% python3 -q
>>> import numpy as np
>>> from numpy import linalg as LA
>>> np.set_printoptions(precision=3, suppress=True, linewidth=100)
>>> other = np.array([[-3, 1, -1, 0], [0, 2, 0, -4], [-4, -5, 0, -5], [2, 1, 5, -3]])
>>> other[-1] = other[0]
>>> data = other + 0.1 * np.eye(4)
>>> data
array([[-2.9,  1. , -1. ,  0. ],
       [ 0. ,  2.1,  0. , -4. ],
       [-4. , -5. ,  0.1, -5. ],
       [-3. ,  1. , -1. ,  0.1]])
>>> np.abs(LA.svd(data)[2][-1])
array([0.268, 0.153, 0.948, 0.08 ])
>>> LA.cond(data) > 100
np.True_
>>> [round(float(x), 3) for x in LA.svd(data, compute_uv=False)[:3]]
[8.353, 4.474, 4.25]
>>> round(np.log10(LA.cond(data)))
3
>>> LA.matrix_rank(data, rtol=0.1)
np.int64(3)
>>> np.argsort(-LA.norm(data, axis=0).round(6), kind="stable")[:3]
array([3, 0, 1])
>>> q, r_ = LA.qr(data)
>>> np.abs(np.diag(r_))
array([5.78 , 5.046, 0.438, 0.306])
>>> q.shape, r_.shape
((4, 4), (4, 4))
>>> round(float(abs(r_[0, 0])), 3), round(float(LA.norm(data[:, 0])), 3)
(5.78, 5.78)
>>> np.round(q @ r_, 3) + 0
array([[-2.9,  1. , -1. ,  0. ],
       [ 0. ,  2.1,  0. , -4. ],
       [-4. , -5. ,  0.1, -5. ],
       [-3. ,  1. , -1. ,  0.1]])
>>> r_
array([[ 5.78 ,  2.439,  0.952,  3.408],
       [ 0.   , -5.046,  0.955, -1.662],
       [ 0.   ,  0.   , -0.438,  5.151],
       [ 0.   ,  0.   ,  0.   ,  0.306]])
>>> np.round(q.T @ q, 3) + 0
array([[1., 0., 0., 0.],
       [0., 1., 0., 0.],
       [0., 0., 1., 0.],
       [0., 0., 0., 1.]])
>>> rng = np.random.default_rng(454)
>>> lab = rng.permutation(4)
>>> other = data[:, lab] * rng.choice([-1, 1], 4)
>>> other
array([[-1. , -1. , -0. ,  2.9],
       [ 0. , -2.1,  4. , -0. ],
       [ 0.1,  5. ,  5. ,  4. ],
       [-1. , -1. , -0.1,  3. ]])
>>> Uu, _, VT = LA.svd(data.T @ other)
>>> lab
array([2, 1, 3, 0])
>>> np.round(LA.lstsq(data, other)[0], 3) + 0
array([[ 0.,  0.,  0., -1.],
       [ 0., -1.,  0.,  0.],
       [ 1.,  0.,  0.,  0.],
       [ 0.,  0., -1.,  0.]])
>>> np.round(Uu @ VT, 3) + 0
array([[ 0.,  0.,  0., -1.],
       [ 0., -1.,  0.,  0.],
       [ 1.,  0.,  0.,  0.],
       [ 0.,  0., -1.,  0.]])
>>> W = np.array([[-2, -3, -3, 1], [2, -1, 2, 3], [-2, 1, 1, -3], [-2, 3, 3, 3]])
>>> b = np.array([3, -3, 1, -3])
>>> act = np.maximum(other @ W + b, 0)
>>> act
array([[ 0. ,  9.7, 10.7,  1.7],
       [ 0. ,  3.1,  0.8,  0. ],
       [ 0. ,  8.7, 27.7,  9.1],
       [ 0. ,  9.9, 10.9,  2.3]])
>>> LA.matrix_rank(act)
np.int64(3)
>>> (act > 0).mean(axis=0)
array([0.  , 1.  , 1.  , 0.75])
>>> (act > 0).astype(int)
array([[0, 1, 1, 1],
       [0, 1, 1, 0],
       [0, 1, 1, 1],
       [0, 1, 1, 1]])
>>> basis = np.array([[3, -3, -2], [2, 2, -3], [-2, -1, -2], [3, 3, 1]])
>>> act @ basis
array([[  3.1,  13.8, -48.8],
       [  4.6,   5.4, -10.9],
       [-10.7,  17. , -72.4],
       [  4.9,  15.8, -49.2]])
>>> W @ basis
array([[ -3,   6,  20],
       [  9,  -1,  -2],
       [-15,  -2,  -4],
       [  3,  18,  -8]])
>>> x = np.array([-2, 5, -4, -1])
>>> y = data @ x
>>> b, lr = np.zeros(4), 1 / LA.norm(data, 2) ** 2
>>> for i in range(15):
...     b -= lr * data.T @ (data @ b - y)
...     if i % 5 == 0: print(i, round(LA.norm(data @ b - y), 3))
... 
0 19.926
5 3.693
10 0.688
>>> round(LA.cond(data), 3)
np.float64(339.146)
>>> b
array([-2.672,  5.36 , -1.555, -0.783])
>>> mat = np.eye(3, dtype=int)[rng.permutation(3)]
>>> mat
array([[1, 0, 0],
       [0, 1, 0],
       [0, 0, 1]])
>>> np.sort(np.abs(np.fft.fft(mat[0]))), np.sort(LA.svd(mat, compute_uv=False))
(array([1., 1., 1.]), array([1., 1., 1.]))
>>> mat @ (-1.0) ** np.arange(3)
array([ 1., -1.,  1.])
>>> L = LA.cholesky(mat)
>>> np.prod(np.diag(L)) ** 2, round(LA.det(mat), 3)
(np.float64(1.0), np.float64(1.0))
>>> round(LA.norm(mat, 2), 3)
np.float64(1.0)
>>> round(float(LA.norm(mat, 1)), 3), np.round(LA.norm(mat, np.inf), 3)
(1.0, np.float64(1.0))
>>> mat[0] @ mat[1]
np.int64(0)
>>> LA.norm(mat, axis=1)
array([1., 1., 1.])
>>> np.round(LA.norm(mat[0], 1), 3), round(LA.norm(mat[0], np.inf), 3)
(np.float64(1.0), np.float64(1.0))
>>> LA.norm(mat, axis=0)
array([1., 1., 1.])
>>> round(LA.norm(mat, "nuc"), 3)
np.float64(3.0)
>>> np.round(LA.norm(mat) ** 2 / LA.norm(mat, 2) ** 2, 3)
np.float64(3.0)
>>> np.round(LA.norm(mat[0] - mat[1]), 3)
np.float64(1.414)
>>> evals, evecs = LA.eig(mat)
>>> mat @ evecs[:, 0] - evals[0] * evecs[:, 0]
array([0., 0., 0.])
>>> np.sort(LA.eigvals(LA.inv(mat)))
array([1., 1., 1.])
>>> np.sort(LA.eigvals(mat @ mat))
array([1., 1., 1.])
>>> other = np.array([[-2]])
>>> basis = np.array([[-3]])
>>> E = np.block([[other, np.zeros((1, 1))], [np.zeros((1, 1)), basis]])
>>> E
array([[-2.,  0.],
       [ 0., -3.]])
>>> LA.matrix_rank(mat - mat[0, 0] * np.eye(3))
np.int64(0)
>>> mat @ mat
array([[1, 0, 0],
       [0, 1, 0],
       [0, 0, 1]])
>>> LA.matrix_power(mat - np.diag(np.diag(mat)), 3)
array([[0, 0, 0],
       [0, 0, 0],
       [0, 0, 0]])
>>> C2 = E.T @ E
>>> LA.matrix_rank(C2)
np.int64(2)
>>> np.trace(C2), (E ** 2).sum()
(np.float64(13.0), np.float64(13.0))
>>> C2
array([[4., 0.],
       [0., 9.]])
>>> (E @ E.T).shape
(2, 2)
>>> np.diag(C2)
array([4., 9.])
>>> m1 = np.load("x.npy")
>>> m1
array([[ 0.4,  1.6, -2.2],
       [ 0. , -1.5,  1.3],
       [-0.8, -0.8,  0.6],
       [ 0.1,  0.3,  2.2],
       [ 0. ,  0.6,  1.3],
       [-0.8, -0.4,  2. ],
       [ 0.9,  0.2,  0.8],
       [-0.1, -1.4, -1.2],
       [-0.6, -0.6, -0.5],
       [ 1. , -1.5,  1.6],
       [-2.4, -0.6,  0.2],
       [ 0.3,  0.1, -0.7],
       [-0.2, -0.9, -1.4],
       [ 0.2,  1.2,  0.2],
       [ 0.9,  1.5, -0.3],
       [ 0.8,  1.5,  0.7],
       [ 0.3,  1.1, -0.4],
       [-1.7,  0.9, -0.4],
       [ 0.5,  1. ,  0.5],
       [ 1.4,  1.6, -2.2],
       [-1. ,  0.5, -6.5],
       [-0.3,  0. ,  0.7]])
>>> other = np.c_[m1[:, :2] @ np.array([[2, 1], [2, -1]]), np.array([9, -8, -4, 6, 9, 7, -6, 7, -5, -2, -5, -2, -8, 6, 2, 6, 2, -8, -4, -7, -9, -4])]
>>> other
array([[ 4. , -1.2,  9. ],
       [-3. ,  1.5, -8. ],
       [-3.2,  0. , -4. ],
       [ 0.8, -0.2,  6. ],
       [ 1.2, -0.6,  9. ],
       [-2.4, -0.4,  7. ],
       [ 2.2,  0.7, -6. ],
       [-3. ,  1.3,  7. ],
       [-2.4,  0. , -5. ],
       [-1. ,  2.5, -2. ],
       [-6. , -1.8, -5. ],
       [ 0.8,  0.2, -2. ],
       [-2.2,  0.7, -8. ],
       [ 2.8, -1. ,  6. ],
       [ 4.8, -0.6,  2. ],
       [ 4.6, -0.7,  6. ],
       [ 2.8, -0.8,  2. ],
       [-1.6, -2.6, -8. ],
       [ 3. , -0.5, -4. ],
       [ 6. , -0.2, -7. ],
       [-1. , -1.5, -9. ],
       [-0.6, -0.3, -4. ]])
>>> LA.norm(LA.qr(m1)[0].T @ other, axis=0) ** 2 / ((other ** 2).sum(axis=0) + 1e-12)
array([1.   , 1.   , 0.226])
>>> np.round(LA.norm(other - m1 @ LA.lstsq(m1, other)[0], axis=0), 3) + 0
array([ 0.   ,  0.   , 25.504])
>>> LA.matrix_rank(np.c_[m1, other])
np.int64(4)
